% python3 -q
>>> import numpy as np
>>> from numpy import linalg as LA
>>> np.set_printoptions(suppress=True, linewidth=160)
>>> tidy = lambda a: np.round(a, 2) + 0
>>> A = np.array([[3, 0, 0, 0, 0],
...     [1, 2, 0, 0, 0],
...     [1, 0, 0, 0, 0],
...     [2, 1, 0, 0, 0],
...     [3, 3, 0, 0, 1]])
>>> # rank 3
>>> [int(LA.matrix_rank(LA.matrix_power(A, p))) for p in range(1, 6)]
[3, 3, 3, 3, 3]
>>> np.prod(np.diag(A)), tidy(LA.det(A))
(np.int64(0), np.float64(0.0))
>>> E = np.load("run4.npy")
>>> E
array([[ -0.04,   1.92,   3.72,  -0.79],
       [  0.07,   4.71,  -0.84,   0.13],
       [ -0.13,   2.71,  -1.77,   0.56],
       [ -0.04,  -7.49,  -2.21,  -0.18],
       [  0.  , -11.53,   1.32,  -0.04],
       [  0.1 ,  -3.19,   1.15,  -0.21],
       [ -0.02,   8.46,  -3.3 ,  -0.64],
       [  0.02,   0.31,   2.45,  -0.29],
       [  0.  ,   3.98,  -1.14,  -0.46],
       [ -0.16,   7.33,   0.66,  -0.57],
       [  0.08,   0.57,  -5.54,  -0.24],
       [  0.11,  -2.53,  -4.21,  -0.46],
       [ -0.08,   5.11,   4.92,   0.29],
       [  0.01,   4.09,  -2.05,   0.03],
       [  0.06,  14.21,   2.54,  -0.68],
       [  0.08,  -7.27,  -2.56,  -0.55],
       [ -0.01,   8.45,   1.43,  -0.47],
       [ -0.08,   6.52,   2.19,   0.2 ]])
>>> cen = E - E.mean(axis=0)
>>> V = LA.svd(cen)[2][:2]
>>> Y = cen - cen @ V.T @ V
>>> tidy(LA.norm(Y) / LA.norm(cen))
np.float64(0.05)
>>> print(tidy(Y.std(axis=0)))
[0.07 0.   0.   0.36]
>>> tidy(np.cov(cen @ V.T, rowvar=False))
array([[42.92,  0.  ],
       [ 0.  ,  7.6 ]])
>>> LA.norm(Y, axis=1).round(6).argmax()
np.int64(2)
>>> m1 = np.load("arr.npy")
>>> print(m1)
[[19.91 -0.43 41.71 40.66]
 [20.55  0.59 40.63 40.57]
 [19.95  1.3  38.36 40.29]
 [20.7   0.27 42.27 40.68]
 [21.34 -0.39 37.89 38.82]
 [19.59  0.18 39.3  40.71]
 [19.91  0.72 41.12 39.47]
 [19.76 -0.61 39.07 41.52]
 [19.48  1.14 41.24 41.68]
 [20.57  1.78 40.49 41.41]
 [19.15  0.59 38.99 38.81]
 [19.28 -0.23 40.06 41.87]
 [21.55 -0.68 40.49 39.88]
 [21.14 -0.06 41.51 39.11]
 [20.15  0.26 39.53 40.04]]
>>> Y = np.c_[m1[:, :2] @ np.array([[0, -2], [0, -4]]), np.array([4, 5, 4, 5, 2, 3, 2, 5, 4, 0, 4, 3, 3, 5, 0])]
>>> print(tidy(Y))
[[  0.   -38.1    4.  ]
 [  0.   -43.46   5.  ]
 [  0.   -45.1    4.  ]
 [  0.   -42.48   5.  ]
 [  0.   -41.12   2.  ]
 [  0.   -39.9    3.  ]
 [  0.   -42.7    2.  ]
 [  0.   -37.08   5.  ]
 [  0.   -43.52   4.  ]
 [  0.   -48.26   0.  ]
 [  0.   -40.66   4.  ]
 [  0.   -37.64   3.  ]
 [  0.   -40.38   3.  ]
 [  0.   -42.04   5.  ]
 [  0.   -41.34   0.  ]]
>>> tidy(LA.lstsq(m1, Y[:, 0])[0])
array([0., 0., 0., 0.])
>>> LA.matrix_rank(np.c_[m1, Y])
np.int64(5)
>>> X = np.load("data.npy")
>>> tidy(X)
array([[ 0.5 , -0.87,  0.  ],
       [ 0.87,  0.5 ,  0.  ],
       [ 0.  ,  0.  ,  1.  ]])
>>> # keeps lengths
>>> tidy(np.einsum("ij,ji->", X, X))
np.float64(0.0)
>>> tidy(LA.eigvals(X))
array([0.5+0.87j, 0.5-0.87j, 1. +0.j  ])
